>>> import numpy as np
>>> import numpy.linalg as la
>>> np.set_printoptions(precision=1, suppress=True, linewidth=200, legacy="1.25")
>>> def tidy(a):
...     return np.round(a, 1) + 0
... 
>>> E = np.loadtxt("x.csv", delimiter=",")
>>> E
array([[  9., -10.,   7.,  -3.],
       [  6., -14.,   6.,  -5.],
       [ -8.,   4.,  -6.,   1.],
       [-12.,  24., -12.,   9.]])
>>> tidy(la.norm(E[1], 1)), tidy(la.norm(E[1], np.inf))
(31.0, 14.0)
>>> la.norm(E, axis=1).argmax()
3
>>> tidy(la.norm(E, "nuc"))
47.0
>>> tidy(la.norm(E, 2))
39.3
>>> tidy(la.norm(E, axis=1))
array([15.5, 17.1, 10.8, 30.7])
>>> tidy(la.norm(E) ** 2 / la.norm(E, 2) ** 2)
1.0
>>> tidy(la.det(E.T))
12.0
>>> np.einsum("ii->", E)
-2.0
>>> tidy(np.poly(E))
array([ 1.,  2., -7., -8., 12.])
>>> tidy(la.eigvals(E))
array([-3., -2.,  2.,  1.])
>>> Uu, s, VT = la.svd(E)
>>> np.argmax(s[:-1] / (s[1:] + 1e-6)) + 1
2
>>> Y = Uu[:, :2] @ np.diag(s[:2]) @ VT[:2]
>>> tidy(la.norm(E - Y, 2)), tidy(s[2])
(0.6, 0.6)
>>> tidy(la.norm(E - Y) / la.norm(E))
0.0
>>> K = np.load("layer6.npy")
>>> K
array([[11,  0,  0],
       [ 8,  8,  5],
       [ 0,  5,  3],
       [ 8,  5,  3],
       [ 2,  0,  0],
       [ 5,  5,  3],
       [ 2,  0,  0],
       [ 0,  5,  3],
       [ 2,  8,  5],
       [ 0,  5,  3],
       [ 2,  0,  0],
       [11,  2,  1],
       [11,  0,  0],
       [11,  0,  0],
       [11,  5,  3],
       [ 2,  8,  5],
       [ 5,  5,  3],
       [11,  0,  0],
       [ 0,  2,  1],
       [ 8,  5,  3],
       [11,  8,  5],
       [11,  8,  5],
       [11,  0,  0],
       [ 5,  8,  5],
       [ 0,  5,  3],
       [11,  8,  5],
       [ 5,  5,  3],
       [11, 11,  7]])
>>> # rows 4 and 6 are equal
>>> x = np.array([-3, -1, 2])
>>> y = K @ x
>>> coef, lr = np.zeros(3), 1 / la.norm(K, 2) ** 2
>>> for i in range(8):
...     coef -= lr * K.T @ (K @ coef - y)
...     if i % 2 == 0: print(i, round(la.norm(K @ coef - y), 1))
... 
0 34.2
2 21.6
4 13.7
6 8.7
>>> tidy(coef)
array([-2.8,  0. ,  0. ])
>>> dist = la.norm(K[:, None] - K[None], axis=-1)
>>> (dist + 1e9 * np.eye(28)).round(6).argmin(axis=1)
array([12, 20,  7, 19,  6, 16,  4,  2, 15,  2,  4,  0,  0,  0,  3,  8,  5,  0,  4,  3, 21, 20,  0,  1,  2, 20,  5, 20])
>>> tidy(dist[:5, :5])
array([[ 0. ,  9.9, 12.4,  6.6,  9. ],
       [ 9.9,  0. ,  8.8,  3.6, 11.2],
       [12.4,  8.8,  0. ,  8. ,  6.2],
       [ 6.6,  3.6,  8. ,  0. ,  8.4],
       [ 9. , 11.2,  6.2,  8.4,  0. ]])
>>> Y = np.c_[K[:, :2] @ np.array([[2, 2], [1, 2]]), np.array([4, 5, 0, 4, 0, 4, 1, 0, 5, 0, 1, 0, 3, 5, 5, 2, 0, 1, 1, 1, 0, 4, 3, 4, 3, 3, 4, 1])]
>>> Y
array([[22, 22,  4],
       [24, 32,  5],
       [ 5, 10,  0],
       [21, 26,  4],
       [ 4,  4,  0],
       [15, 20,  4],
       [ 4,  4,  1],
       [ 5, 10,  0],
       [12, 20,  5],
       [ 5, 10,  0],
       [ 4,  4,  1],
       [24, 26,  0],
       [22, 22,  3],
       [22, 22,  5],
       [27, 32,  5],
       [12, 20,  2],
       [15, 20,  0],
       [22, 22,  1],
       [ 2,  4,  1],
       [21, 26,  1],
       [30, 38,  0],
       [30, 38,  4],
       [22, 22,  3],
       [18, 26,  4],
       [ 5, 10,  3],
       [30, 38,  3],
       [15, 20,  4],
       [33, 44,  1]])
>>> tidy(la.norm(Y - K @ la.lstsq(K, Y)[0], axis=0))
array([0. , 0. , 9.4])
>>> tidy(la.norm(la.qr(K)[0].T @ Y, axis=0) ** 2 / ((Y ** 2).sum(axis=0) + 1e-12))
array([1. , 1. , 0.6])
>>> tidy(la.lstsq(K, Y[:, 0])[0])
array([2., 1., 0.])
>>> data = np.array([[-5.0, -3.0, 0.0, 0.0, 0.0],
...     [-3.0, 0.0, -3.0, 0.0, 0.0],
...     [0.0, -3.0, -3.0, -3.0, 0.0],
...     [0.0, 0.0, -3.0, -1.0, -3.0],
...     [0.0, 0.0, 0.0, -3.0, 0.0]])
>>> C2 = data.T @ data
>>> C2
array([[34., 15.,  9.,  0.,  0.],
       [15., 18.,  9.,  9.,  0.],
       [ 9.,  9., 27., 12.,  9.],
       [ 0.,  9., 12., 19.,  3.],
       [ 0.,  0.,  9.,  3.,  9.]])
>>> np.allclose(C2, C2.T)
True
>>> w, evecs = la.eig(C2)
>>> tidy(w)
array([53.9, 30.1, 14.7,  4.2,  4.2])
>>> tidy(np.prod(w))
419904.0
>>> tidy(np.sort(la.eigvals(C2 @ C2)))
array([  17.5,   17.8,  215.2,  903.8, 2900.6])
>>> f = np.array([0, 3, 0, 3, 1])
>>> Y = data + np.outer(f, np.eye(5)[4])
>>> la.matrix_rank(Y - data)
1
>>> la.matrix_rank(la.inv(Y) - la.inv(data), tol=1e-8)
1
>>> tidy(la.det(Y) / la.det(data)), tidy(1 + la.solve(data, f)[4])
(0.6, 0.6)
>>> J = np.loadtxt("test19.csv", delimiter=",")
>>> J
array([[  9.,  -8.,   7.,  -5.],
       [ 12., -13.,  11.,  -7.],
       [ 12., -12.,   9.,  -6.],
       [ 12., -12.,   9.,  -6.]])
>>> Uu, s, VT = la.svd(J)
>>> np.argmax(s[:-1] / (s[1:] + 1e-6)) + 1
3
>>> Y = Uu[:, :3] @ np.diag(s[:3]) @ VT[:3]
>>> tidy(Y)
array([[  9.,  -8.,   7.,  -5.],
       [ 12., -13.,  11.,  -7.],
       [ 12., -12.,   9.,  -6.],
       [ 12., -12.,   9.,  -6.]])
>>> la.matrix_rank(J, rtol=0.05)
1
>>> tidy(np.abs(J - Y).max())
0.0
>>> la.cond(J) > 100
True
>>> ang = np.radians(135)
>>> r_ = np.eye(4)
>>> r_[3, 3] = r_[0, 0] = np.cos(ang)
>>> r_[3, 0], r_[0, 3] = -np.sin(ang), np.sin(ang)
>>> tidy(r_)
array([[-0.7,  0. ,  0. ,  0.7],
       [ 0. ,  1. ,  0. ,  0. ],
       [ 0. ,  0. ,  1. ,  0. ],
       [-0.7,  0. ,  0. , -0.7]])
>>> Y = E @ r_.T
>>> np.allclose(E @ E.T, Y @ Y.T)
True
>>> tidy(np.abs(Y - E).max(axis=0))
array([26.8,  0. ,  0. ,  6.9])
>>> tidy(la.svd(E, compute_uv=False)), tidy(la.svd(Y, compute_uv=False))
(array([39.3,  7. ,  0.6,  0.1]), array([39.3,  7. ,  0.6,  0.1]))
>>> tidy(Y)
array([[ -8.5, -10. ,   7. ,  -4.2],
       [ -7.8, -14. ,   6. ,  -0.7],
       [  6.4,   4. ,  -6. ,   4.9],
       [ 14.8,  24. , -12. ,   2.1]])
>>> x = np.array([1, 5, 4, 1])
>>> tidy(r_.T @ (r_ @ x))
array([1., 5., 4., 1.])
>>> tidy(la.inv(r_))
array([[-0.7,  0. ,  0. , -0.7],
       [ 0. ,  1. ,  0. ,  0. ],
       [ 0. ,  0. ,  1. ,  0. ],
       [ 0.7,  0. ,  0. , -0.7]])
>>> 4 - la.matrix_rank(r_ - np.eye(4), tol=1e-8)
2
>>> tidy(np.sort(np.abs(np.degrees(np.angle(la.eigvals(r_))))))
array([  0.,   0., 135., 135.])
>>> tidy(la.det(r_))
1.0
>>> [p for p in range(1, 25) if np.allclose(la.matrix_power(r_, p), np.eye(4))]
[8, 16, 24]
>>> tidy(np.abs(la.eigvals(r_)))
array([1., 1., 1., 1.])
>>> X = -1 * np.eye(4) + np.eye(4, k=1)
>>> X
array([[-1.,  1.,  0.,  0.],
       [ 0., -1.,  1.,  0.],
       [ 0.,  0., -1.,  1.],
       [ 0.,  0.,  0., -1.]])
>>> # triangular
>>> np.kron(np.eye(2, dtype=int), X)
array([[-1.,  1.,  0.,  0., -0.,  0.,  0.,  0.],
       [ 0., -1.,  1.,  0.,  0., -0.,  0.,  0.],
       [ 0.,  0., -1.,  1.,  0.,  0., -0.,  0.],
       [ 0.,  0.,  0., -1.,  0.,  0.,  0., -0.],
       [-0.,  0.,  0.,  0., -1.,  1.,  0.,  0.],
       [ 0., -0.,  0.,  0.,  0., -1.,  1.,  0.],
       [ 0.,  0., -0.,  0.,  0.,  0., -1.,  1.],
       [ 0.,  0.,  0., -0.,  0.,  0.,  0., -1.]])
>>> tidy(la.eigvals(X))
array([-1., -1., -1., -1.])
>>> np.poly(X)
array([1., 4., 6., 4., 1.])
>>> tidy(la.det(2 * X)), tidy(la.det(X))
(16.0, 1.0)
>>> tidy(la.det(X[::-1]))
1.0
>>> np.einsum("ii->", X)
-4.0
>>> f = np.array([1, -1, 0, 2])
>>> Y = X + np.outer(f, np.eye(4)[1])
>>> Y
array([[-1.,  2.,  0.,  0.],
       [ 0., -2.,  1.,  0.],
       [ 0.,  0., -1.,  1.],
       [ 0.,  2.,  0., -1.]])
>>> tidy(la.det(Y) / la.det(X)), tidy(1 + la.solve(X, f)[1])
(0.0, 0.0)
>>> w, evecs = la.eig(X)
>>> w
array([-1., -1., -1., -1.])
>>> tidy(np.sort(la.eigvals(la.inv(X))))
array([-1., -1., -1., -1.])
>>> Y = X[0, 0] * X[1:] - np.outer(X[1:, 0], X[0])
>>> Y
array([[ 0.,  1., -1., -0.],
       [ 0., -0.,  1., -1.],
       [ 0., -0., -0.,  1.]])
>>> la.matrix_rank(Y), la.matrix_rank(X)
(3, 4)
>>> arr = np.loadtxt("a.csv", delimiter=",")
>>> arr
array([[ -7.,  -6.,   4.],
       [ -3.,  -9.,  13.],
       [ -7., -10.,   5.],
       [ -7., -15.,   6.],
       [ -3., -18.,  11.],
       [  5., -17.,   5.],
       [  9.,  -9.,   5.],
       [  8.,  -8.,  -4.],
       [  9., -10.,  -4.],
       [ 18., -17.,  -1.],
       [ 14., -12.,   0.],
       [ 21.,  -4.,   0.],
       [ 26.,   3.,   4.],
       [ 23.,   1.,  -3.],
       [ 23.,  -1.,   1.],
       [ 23.,   4.,   0.],
       [ 24.,   4.,   2.]])
>>> Y = np.c_[arr[:, :2] @ np.array([[1, 0], [-2, -3]]), np.array([0, 2, 1, 2, -2, -1, -2, 1, 0, -1, -1, -2, 0, -1, 1, 1, 0])]
>>> Y
array([[  5.,  18.,   0.],
       [ 15.,  27.,   2.],
       [ 13.,  30.,   1.],
       [ 23.,  45.,   2.],
       [ 33.,  54.,  -2.],
       [ 39.,  51.,  -1.],
       [ 27.,  27.,  -2.],
       [ 24.,  24.,   1.],
       [ 29.,  30.,   0.],
       [ 52.,  51.,  -1.],
       [ 38.,  36.,  -1.],
       [ 29.,  12.,  -2.],
       [ 20.,  -9.,   0.],
       [ 21.,  -3.,  -1.],
       [ 25.,   3.,   1.],
       [ 15., -12.,   1.],
       [ 16., -12.,   0.]])
>>> tidy(la.norm(la.qr(arr)[0].T @ Y, axis=0) ** 2 / ((Y ** 2).sum(axis=0) + 1e-12))
array([1. , 1. , 0.1])
>>> tidy(la.lstsq(arr, Y[:, 0])[0])
array([ 1., -2.,  0.])
>>> A = np.load("data.npy")
>>> A
array([[2., 1., 0., 0., 0.],
       [0., 2., 1., 0., 0.],
       [0., 0., 2., 1., 0.],
       [0., 0., 0., 2., 1.],
       [0., 0., 0., 0., 2.]])
>>> # triangular, det is the product of the diagonal
>>> tidy(np.sort(la.eigvals(A)))
array([2., 2., 2., 2., 2.])
>>> feats = np.load("block11.npy")
>>> feats
array([[-15,   5,  25, -15,   5],
       [ -9,   3,  15,  -9,   3],
       [ -6,  -2,   6,  -6,   0],
       [  0,   6,   6,   0,   3],
       [-12,   2,  18, -12,   3]])
>>> # column 3 repeats column 0
>>> tidy(la.eigvals(feats))
array([-1.5+16.4j, -1.5-16.4j,  0.  +0.j ,  0.  +0.j ,  0.  +0.j ])
>>> np.kron(np.eye(2, dtype=int), feats)
array([[-15,   5,  25, -15,   5,   0,   0,   0,   0,   0],
       [ -9,   3,  15,  -9,   3,   0,   0,   0,   0,   0],
       [ -6,  -2,   6,  -6,   0,   0,   0,   0,   0,   0],
       [  0,   6,   6,   0,   3,   0,   0,   0,   0,   0],
       [-12,   2,  18, -12,   3,   0,   0,   0,   0,   0],
       [  0,   0,   0,   0,   0, -15,   5,  25, -15,   5],
       [  0,   0,   0,   0,   0,  -9,   3,  15,  -9,   3],
       [  0,   0,   0,   0,   0,  -6,  -2,   6,  -6,   0],
       [  0,   0,   0,   0,   0,   0,   6,   6,   0,   3],
       [  0,   0,   0,   0,   0, -12,   2,  18, -12,   3]])
>>> np.einsum("ii->", feats)
-3
>>> tidy(la.det(feats[::-1]))
0.0
>>> tidy(np.poly(feats))
array([  1.,   3., 270.,   0.,   0.,   0.])
>>> ang = np.radians(36)
>>> r_ = np.eye(5)
>>> r_[3, 3] = r_[1, 1] = np.cos(ang)
>>> r_[3, 1], r_[1, 3] = -np.sin(ang), np.sin(ang)
>>> tidy(r_)
array([[ 1. ,  0. ,  0. ,  0. ,  0. ],
       [ 0. ,  0.8,  0. ,  0.6,  0. ],
       [ 0. ,  0. ,  1. ,  0. ,  0. ],
       [ 0. , -0.6,  0. ,  0.8,  0. ],
       [ 0. ,  0. ,  0. ,  0. ,  1. ]])
>>> Y = feats @ r_.T
>>> np.allclose(la.norm(feats, axis=1), la.norm(Y, axis=1))
True
>>> tidy(Y)
array([[-15. ,  -4.8,  25. , -15.1,   5. ],
       [ -9. ,  -2.9,  15. ,  -9. ,   3. ],
       [ -6. ,  -5.1,   6. ,  -3.7,   0. ],
       [  0. ,   4.9,   6. ,  -3.5,   3. ],
       [-12. ,  -5.4,  18. , -10.9,   3. ]])
>>> tidy(la.det(r_)), tidy(np.trace(r_))
(1.0, 4.6)
>>> tidy(np.abs(Y - feats).max(axis=0))
array([0. , 9.8, 0. , 3.5, 0. ])
>>> tidy((Y - Y.T) / 2)
array([[  0. ,   2.1,  15.5,  -7.5,   8.5],
       [ -2.1,   0. ,  10.1,  -6.9,   4.2],
       [-15.5, -10.1,   0. ,  -4.8,  -9. ],
       [  7.5,   6.9,   4.8,   0. ,   6.9],
       [ -8.5,  -4.2,   9. ,  -6.9,   0. ]])
>>> tidy((Y + Y.T) / 2)
array([[-15. ,  -6.9,   9.5,  -7.5,  -3.5],
       [ -6.9,  -2.9,   4.9,  -2.1,  -1.2],
       [  9.5,   4.9,   6. ,   1.2,   9. ],
       [ -7.5,  -2.1,   1.2,  -3.5,  -3.9],
       [ -3.5,  -1.2,   9. ,  -3.9,   3. ]])
>>> tidy(np.sort(np.abs(la.eigvals(feats))))
array([ 0. ,  0. ,  0. , 16.4, 16.4])
>>> (feats - feats.T) / 2
array([[  0. ,   7. ,  15.5,  -7.5,   8.5],
       [ -7. ,   0. ,   8.5,  -7.5,   0.5],
       [-15.5,  -8.5,   0. ,  -6. ,  -9. ],
       [  7.5,   7.5,   6. ,   0. ,   7.5],
       [ -8.5,  -0.5,   9. ,  -7.5,   0. ]])
>>> np.allclose(feats, feats.T)
False
>>> tidy(np.abs(la.eigvals(feats)).max())
16.4
>>> la.matrix_power(feats, 4)
array([[ -4320,  53640,  59400,  -4320,  27540],
       [ -2592,  32184,  35640,  -2592,  16524],
       [-23652,  20304,  51840, -23652,  14094],
       [ 32886,   1728, -42120,  32886,  -4617],
       [-14418,  42336,  61560, -14418,  23571]])
>>> np.trace(feats)
-3
